$ python -q
>>> import numpy as np
>>> from numpy import linalg as LA
>>> np.set_printoptions(suppress=True, linewidth=100)
>>> def rd(a):
...     return np.round(a, 2) + 0
... 
>>> K = np.loadtxt("arr.csv", delimiter=",")
>>> K
array([[-1.,  1.,  2., -1.,  2.,  1., -1., -1.,  2., -1.],
       [ 1.,  2.,  4., -3.,  2., -1., -1., -3.,  2.,  1.],
       [-1.,  4.,  5., -2.,  4., -2., -1., -4.,  1.,  1.],
       [ 0.,  6.,  4., -2.,  5.,  0.,  1., -4., -1.,  3.],
       [-1.,  7.,  2., -4.,  4.,  2.,  3., -2., -1.,  1.],
       [ 1.,  6.,  2., -3.,  2.,  3.,  2., -3.,  1.,  3.],
       [ 2.,  7.,  3., -2.,  2.,  1.,  3., -2.,  3.,  3.],
       [ 2.,  9.,  1.,  0.,  1.,  3.,  4., -3.,  4.,  5.],
       [ 0., 11.,  0., -1.,  0.,  3.,  2., -2.,  5.,  3.],
       [ 2.,  9.,  1.,  1., -1.,  2.,  4., -3.,  4.,  5.],
       [ 2., 11.,  2.,  2., -3.,  1.,  6., -5.,  2.,  6.],
       [ 1.,  9.,  4.,  4., -5., -1.,  4., -6.,  4.,  7.],
       [-1., 11.,  6.,  4., -7., -3.,  4., -7.,  6.,  7.]])
>>> u = np.array([3, 4, 5])
>>> np.array([np.convolve(row, u, "same") for row in K])
array([[ -1.,   5.,  10.,  12.,   6.,  11.,  -2.,  -3.,   0.,   6.],
       [ 10.,  25.,  17.,  14., -10.,   3., -18., -11.,  -4.,  14.],
       [  8.,  26.,  34.,  29.,   0.,   9., -26., -18., -13.,   9.],
       [ 18.,  36.,  40.,  27.,  10.,  28.,  -8., -14., -15.,   7.],
       [ 17.,  29.,  31.,   6.,   2.,  37.,  16.,   4., -11.,  -1.],
       [ 22.,  35.,  29.,   4.,   2.,  28.,  14.,   1.,  -2.,  17.],
       [ 29.,  47.,  41.,  13.,   1.,  23.,  11.,  16.,  11.,  27.],
       [ 35.,  49.,  49.,   8.,  13.,  29.,  22.,  20.,  16.,  40.],
       [ 33.,  44.,  52.,  -4.,   4.,  18.,  17.,  17.,  19.,  37.],
       [ 35.,  49.,  52.,   6.,   7.,  15.,  17.,  20.,  16.,  40.],
       [ 41.,  60.,  69.,   9.,   1.,   7.,  14.,  16.,   1.,  34.],
       [ 31.,  53.,  73.,  21.,  -3., -17.,  -7.,   8.,   7.,  48.],
       [ 29.,  57.,  91.,  25., -17., -35., -20.,  10.,  10.,  58.]])
>>> np.convolve(K[9], u)
array([ 6., 35., 49., 52.,  6.,  7., 15., 17., 20., 16., 40., 25.])
